>>> import numpy as np
>>> import numpy.linalg as la
>>> np.set_printoptions(precision=3, suppress=True, linewidth=160, legacy="1.25")
>>> W0 = np.load("m.npy")
>>> W0
array([[ 0,  0,  0,  0,  0,  0,  0,  0,  0,  0,  0,  0,  0],
       [ 6,  0, -3, -6,  3, -6,  0,  6, -3,  3,  0,  6,  3],
       [ 4,  0, -2, -4,  2, -4,  0,  4, -2,  2,  0,  4,  2],
       [ 6,  0, -3, -6,  3, -6,  0,  6, -3,  3,  0,  6,  3],
       [ 2,  0, -1, -2,  1, -2,  0,  2, -1,  1,  0,  2,  1],
       [ 4,  0, -2, -4,  2, -4,  0,  4, -2,  2,  0,  4,  2],
       [ 4,  0, -2, -4,  2, -4,  0,  4, -2,  2,  0,  4,  2],
       [ 2,  0, -1, -2,  1, -2,  0,  2, -1,  1,  0,  2,  1],
       [ 6,  0, -3, -6,  3, -6,  0,  6, -3,  3,  0,  6,  3],
       [ 4,  0, -2, -4,  2, -4,  0,  4, -2,  2,  0,  4,  2]])
>>> U, sv, vt = la.svd(W0)
>>> sv.round(3) + 0
array([33.541,  0.   ,  0.   ,  0.   ,  0.   ,  0.   ,  0.   ,  0.   ,  0.   ,  0.   ])
>>> np.argmax(sv[:-1] / (sv[1:] + 1e-6)) + 1
1
>>> out = U[:, :1] @ np.diag(sv[:1]) @ vt[:1]
>>> round(float(la.norm(W0 - out) / la.norm(W0)), 3)
0.0
>>> la.matrix_rank(W0, rtol=0.05)
1
>>> out
array([[ 0.,  0.,  0.,  0.,  0.,  0.,  0.,  0.,  0.,  0.,  0.,  0.,  0.],
       [ 6.,  0., -3., -6.,  3., -6.,  0.,  6., -3.,  3.,  0.,  6.,  3.],
       [ 4.,  0., -2., -4.,  2., -4.,  0.,  4., -2.,  2.,  0.,  4.,  2.],
       [ 6.,  0., -3., -6.,  3., -6.,  0.,  6., -3.,  3.,  0.,  6.,  3.],
       [ 2.,  0., -1., -2.,  1., -2.,  0.,  2., -1.,  1.,  0.,  2.,  1.],
       [ 4.,  0., -2., -4.,  2., -4.,  0.,  4., -2.,  2.,  0.,  4.,  2.],
       [ 4.,  0., -2., -4.,  2., -4.,  0.,  4., -2.,  2.,  0.,  4.,  2.],
       [ 2.,  0., -1., -2.,  1., -2.,  0.,  2., -1.,  1.,  0.,  2.,  1.],
       [ 6.,  0., -3., -6.,  3., -6.,  0.,  6., -3.,  3.,  0.,  6.,  3.],
       [ 4.,  0., -2., -4.,  2., -4.,  0.,  4., -2.,  2.,  0.,  4.,  2.]])
>>> la.matrix_rank(out)
1
>>> U, sv, vt = la.svd(W0)
>>> V = vt[:(sv > 1e-8).sum()]
>>> rng = np.random.default_rng(30)
>>> x = W0[0] + 5 * W0[4] + rng.integers(2) * np.eye(13)[12]
>>> x
array([ 10.,   0.,  -5., -10.,   5., -10.,   0.,  10.,  -5.,   5.,   0.,  10.,   5.])
>>> la.matrix_rank(np.vstack([W0, x]))
1
>>> M = np.load("dump.npy")
>>> M
array([[ 0,  0,  0,  0,  0,  3,  0, -2,  0],
       [ 0,  0,  2,  0,  0,  0,  0,  0,  0],
       [ 0,  0,  0,  0,  0,  0, -4,  0, -3],
       [-3,  2,  3,  0,  0,  0,  3, -5,  0],
       [ 1,  0, -4,  0,  0,  0,  0,  0,  5],
       [ 0,  3,  2,  0, -2,  0,  0,  1,  0],
       [ 0,  0,  0, -3,  0,  0,  0,  0,  0],
       [ 0,  0,  0,  0,  0,  0,  0,  0,  4],
       [ 0,  0,  0,  0, -4,  0, -2,  0, -4],
       [ 0,  0,  0,  0,  0,  0,  5,  0,  0],
       [ 0,  0,  0,  0,  0,  0,  0,  0,  0],
       [ 0,  3,  0,  0,  0, -3,  0, -2, -2]])
>>> x = np.array([-3, 3, -3, 0, -1, 3, 0, 3, 2])
>>> rhs = M @ x
>>> np.round(la.pinv(M) @ M, 3) + 0
array([[1., 0., 0., 0., 0., 0., 0., 0., 0.],
       [0., 1., 0., 0., 0., 0., 0., 0., 0.],
       [0., 0., 1., 0., 0., 0., 0., 0., 0.],
       [0., 0., 0., 1., 0., 0., 0., 0., 0.],
       [0., 0., 0., 0., 1., 0., 0., 0., 0.],
       [0., 0., 0., 0., 0., 1., 0., 0., 0.],
       [0., 0., 0., 0., 0., 0., 1., 0., 0.],
       [0., 0., 0., 0., 0., 0., 0., 1., 0.],
       [0., 0., 0., 0., 0., 0., 0., 0., 1.]])
>>> np.round(la.solve(M.T @ M, M.T @ rhs), 3) + 0
array([-3.,  3., -3.,  0., -1.,  3.,  0.,  3.,  2.])
>>> rhs = rhs + 0.1 * rng.normal(size=12)
>>> rhs.round(3) + 0
array([ 3.074, -6.097, -6.021, -9.029, 19.236,  7.906,  0.138,  8.012, -3.898,  0.   ,  0.039, -9.951])
>>> c, *_ = la.lstsq(M, rhs)
>>> np.round(M.T @ (rhs - M @ c), 3) + 0
array([0., 0., 0., 0., 0., 0., 0., 0., 0.])
>>> round(float(la.norm(rhs - M @ c)), 3)
0.04
>>> [round(float(la.norm(la.solve(M.T @ M + lam * np.eye(9), M.T @ rhs))), 2) for lam in (0, 1, 10, 100)]
[7.07, 4.95, 3.16, 1.26]
>>> F = np.load("block4.npy")
>>> F
array([[0, 0, 0, 0, 1, 0, 1, 0, 0],
       [0, 0, 0, 0, 1, 0, 1, 0, 0],
       [0, 0, 0, 0, 0, 0, 0, 1, 0],
       [0, 0, 0, 0, 0, 0, 0, 0, 1],
       [1, 1, 0, 0, 0, 0, 1, 0, 0],
       [0, 0, 0, 0, 0, 0, 0, 1, 0],
       [1, 1, 0, 0, 1, 0, 0, 0, 0],
       [0, 0, 1, 0, 0, 1, 0, 0, 0],
       [0, 0, 0, 1, 0, 0, 0, 0, 0]])
>>> w, V = la.eigh(F)
>>> x = np.array([1, 2, 5, -5, 5, 2, 3, 2, 1])
>>> np.round(la.eigvalsh(F[1:, 1:]), 3) + 0
array([-1.414, -1.   , -1.   , -1.   ,  0.   ,  1.   ,  1.414,  2.   ])
>>> np.round(V * np.maximum(w, 0) @ V.T, 3) + 0
array([[0.485, 0.485, 0.   , 0.   , 0.621, 0.   , 0.621, 0.   , 0.   ],
       [0.485, 0.485, 0.   , 0.   , 0.621, 0.   , 0.621, 0.   , 0.   ],
       [0.   , 0.   , 0.354, 0.   , 0.   , 0.354, 0.   , 0.5  , 0.   ],
       [0.   , 0.   , 0.   , 0.5  , 0.   , 0.   , 0.   , 0.   , 0.5  ],
       [0.621, 0.621, 0.   , 0.   , 0.796, 0.   , 0.796, 0.   , 0.   ],
       [0.   , 0.   , 0.354, 0.   , 0.   , 0.354, 0.   , 0.5  , 0.   ],
       [0.621, 0.621, 0.   , 0.   , 0.796, 0.   , 0.796, 0.   , 0.   ],
       [0.   , 0.   , 0.5  , 0.   , 0.   , 0.5  , 0.   , 0.707, 0.   ],
       [0.   , 0.   , 0.   , 0.5  , 0.   , 0.   , 0.   , 0.   , 0.5  ]])
>>> np.abs(F).sum(axis=1).max(), np.round(np.abs(w).max(), 3)
(3, 2.562)
>>> np.round(V * np.abs(w) @ V.T, 3) + 0
array([[0.97 , 0.97 , 0.   , 0.   , 0.243, 0.   , 0.243, 0.   , 0.   ],
       [0.97 , 0.97 , 0.   , 0.   , 0.243, 0.   , 0.243, 0.   , 0.   ],
       [0.   , 0.   , 0.707, 0.   , 0.   , 0.707, 0.   , 0.   , 0.   ],
       [0.   , 0.   , 0.   , 1.   , 0.   , 0.   , 0.   , 0.   , 0.   ],
       [0.243, 0.243, 0.   , 0.   , 1.591, 0.   , 0.591, 0.   , 0.   ],
       [0.   , 0.   , 0.707, 0.   , 0.   , 0.707, 0.   , 0.   , 0.   ],
       [0.243, 0.243, 0.   , 0.   , 0.591, 0.   , 1.591, 0.   , 0.   ],
       [0.   , 0.   , 0.   , 0.   , 0.   , 0.   , 0.   , 1.414, 0.   ],
       [0.   , 0.   , 0.   , 0.   , 0.   , 0.   , 0.   , 0.   , 1.   ]])
>>> U, sv, vt = la.svd(F)
>>> sv.round(3) + 0
array([2.562, 1.562, 1.414, 1.414, 1.   , 1.   , 1.   , 0.   , 0.   ])
>>> np.argmax(sv[:-1] / (sv[1:] + 1e-6)) + 1
7
>>> out = U[:, :7] @ np.diag(sv[:7]) @ vt[:7]
>>> round(la.norm(F - out, 2), 3), round(sv[7], 3)
(0.0, 0.0)
>>> round(float(np.abs(F - out).max()), 3)
0.0
>>> out = np.array([[3, 1, -1],
...     [-1, -2, -3],
...     [1, 0, 2],
...     [-3, 0, 3],
...     [-3, -2, 3],
...     [-3, -1, -1],
...     [-1, -1, 1],
...     [3, -3, 3],
...     [3, -3, -2]])
>>> F @ out
array([[-4, -3,  4],
       [-4, -3,  4],
       [ 3, -3,  3],
       [ 3, -3, -2],
       [ 1, -2, -3],
       [ 3, -3,  3],
       [-1, -3, -1],
       [-2, -1,  1],
       [-3,  0,  3]])
>>> np.einsum("ik,kj->ij", F, out)
array([[-4, -3,  4],
       [-4, -3,  4],
       [ 3, -3,  3],
       [ 3, -3, -2],
       [ 1, -2, -3],
       [ 3, -3,  3],
       [-1, -3, -1],
       [-2, -1,  1],
       [-3,  0,  3]])
>>> np.einsum("ij->j", F)
array([2, 2, 1, 1, 3, 1, 3, 2, 1])
>>> out @ F
Traceback (most recent call last):
  File "<python-input-49>", line 1, in <module>
    out @ F
    ~~~~^~~
ValueError: matmul: Input operand 1 has a mismatch in its core dimension 0, with gufunc signature (n?,k),(k,m?)->(n?,m?) (size 9 is different from 3)
>>> out = F + rng.integers(-2, 3, (9, 7)) @ rng.integers(-2, 3, (7, 9))
>>> out
array([[  0,   0,   0,   6,   3,   1,   1,   8,   0],
       [  4,  -3,   3,   0,   1,   1,   1,   2,   1],
       [  4,  -3,   5,  -4,  -2,   6,   5,   0,  10],
       [  3,  -1,   4,  -4,   3,   2,   6,  -1,   1],
       [  2,  -1,   3, -12,  -2,  -1,  -1, -11,  -1],
       [ -6,   2,  -2,   0,  -2,  -7,  -1,   2,  -5],
       [ -3,   5,  -2,  -4,  -3,  -5,   8,  -9,  -2],
       [ -2,   3,   0,  -4,  -2,  -3,  -2, -10, -11],
       [ -4,  -1,   1,  -1,  -4,   0,  -5,   2,   4]])
>>> np.abs(out - F).sum(axis=1)
array([17, 14, 40, 24, 35, 26, 42, 39, 23])
>>> U, sv, vt = la.svd(F)
>>> V = vt[:(sv > 1e-8).sum()]
>>> x = F[6] + 4 * F[0] + rng.integers(2) * np.eye(9)[6]
>>> x
array([1., 1., 0., 0., 5., 0., 4., 0., 0.])
>>> round(la.norm(x - V.T @ V @ x), 3)
0.0
>>> la.matrix_rank(np.vstack([F, x]))
7
>>> np.diag(V.T @ V)
array([0.5, 0.5, 0.5, 1. , 1. , 0.5, 1. , 1. , 1. ])
>>> feats = np.loadtxt("data.csv", delimiter=",")
>>> feats
array([[-0.039,  0.046, -0.49 ,  0.049, -0.315,  0.023,  0.268, -0.763],
       [-0.352, -0.085,  0.153, -0.595,  0.554,  0.144,  0.333, -0.231],
       [ 0.   ,  0.062, -0.051,  0.166,  0.121, -0.758,  0.587,  0.18 ],
       [-0.548,  0.02 , -0.156, -0.456, -0.583, -0.156, -0.064,  0.314],
       [-0.235, -0.535, -0.423,  0.1  ,  0.344, -0.331, -0.487, -0.065],
       [-0.666,  0.158, -0.041,  0.605,  0.13 ,  0.325,  0.163,  0.122],
       [ 0.274, -0.135, -0.649, -0.114,  0.114,  0.381,  0.316,  0.462],
       [ 0.   , -0.811,  0.327,  0.138, -0.302,  0.142,  0.324, -0.008]])
>>> # orthonormal columns
>>> def softmax(z):
...     e = np.exp(z - z.max(axis=-1, keepdims=True))
...     return e / e.sum(axis=-1, keepdims=True)
... 
>>> np.round(softmax(10 * W0[7]), 3) + 0
array([0.333, 0.   , 0.   , 0.   , 0.   , 0.   , 0.   , 0.333, 0.   , 0.   , 0.   , 0.333, 0.   ])
>>> softmax(W0[7])
array([0.215, 0.029, 0.011, 0.004, 0.079, 0.004, 0.029, 0.215, 0.011, 0.079, 0.029, 0.215, 0.079])
>>> softmax(W0[7] + -1)
array([0.215, 0.029, 0.011, 0.004, 0.079, 0.004, 0.029, 0.215, 0.011, 0.079, 0.029, 0.215, 0.079])
>>> att = W0 @ W0.T / np.sqrt(13)
>>> np.round(softmax(att + np.triu(np.full(att.shape, -np.inf), 1)), 3) + 0
array([[1.   , 0.   , 0.   , 0.   , 0.   , 0.   , 0.   , 0.   , 0.   , 0.   ],
       [0.   , 1.   , 0.   , 0.   , 0.   , 0.   , 0.   , 0.   , 0.   , 0.   ],
       [0.   , 1.   , 0.   , 0.   , 0.   , 0.   , 0.   , 0.   , 0.   , 0.   ],
       [0.   , 0.5  , 0.   , 0.5  , 0.   , 0.   , 0.   , 0.   , 0.   , 0.   ],
       [0.   , 0.5  , 0.   , 0.5  , 0.   , 0.   , 0.   , 0.   , 0.   , 0.   ],
       [0.   , 0.5  , 0.   , 0.5  , 0.   , 0.   , 0.   , 0.   , 0.   , 0.   ],
       [0.   , 0.5  , 0.   , 0.5  , 0.   , 0.   , 0.   , 0.   , 0.   , 0.   ],
       [0.   , 0.499, 0.   , 0.499, 0.   , 0.   , 0.   , 0.   , 0.   , 0.   ],
       [0.   , 0.333, 0.   , 0.333, 0.   , 0.   , 0.   , 0.   , 0.333, 0.   ],
       [0.   , 0.333, 0.   , 0.333, 0.   , 0.   , 0.   , 0.   , 0.333, 0.   ]])
>>> softmax(att)[7] @ W0
array([ 5.997,  0.   , -2.999, -5.997,  2.999, -5.997,  0.   ,  5.997, -2.999,  2.999,  0.   ,  5.997,  2.999])
>>> np.round(softmax(att), 3) + 0
array([[0.1  , 0.1  , 0.1  , 0.1  , 0.1  , 0.1  , 0.1  , 0.1  , 0.1  , 0.1  ],
       [0.   , 0.333, 0.   , 0.333, 0.   , 0.   , 0.   , 0.   , 0.333, 0.   ],
       [0.   , 0.333, 0.   , 0.333, 0.   , 0.   , 0.   , 0.   , 0.333, 0.   ],
       [0.   , 0.333, 0.   , 0.333, 0.   , 0.   , 0.   , 0.   , 0.333, 0.   ],
       [0.   , 0.333, 0.   , 0.333, 0.   , 0.   , 0.   , 0.   , 0.333, 0.   ],
       [0.   , 0.333, 0.   , 0.333, 0.   , 0.   , 0.   , 0.   , 0.333, 0.   ],
       [0.   , 0.333, 0.   , 0.333, 0.   , 0.   , 0.   , 0.   , 0.333, 0.   ],
       [0.   , 0.333, 0.   , 0.333, 0.   , 0.   , 0.   , 0.   , 0.333, 0.   ],
       [0.   , 0.333, 0.   , 0.333, 0.   , 0.   , 0.   , 0.   , 0.333, 0.   ],
       [0.   , 0.333, 0.   , 0.333, 0.   , 0.   , 0.   , 0.   , 0.333, 0.   ]])
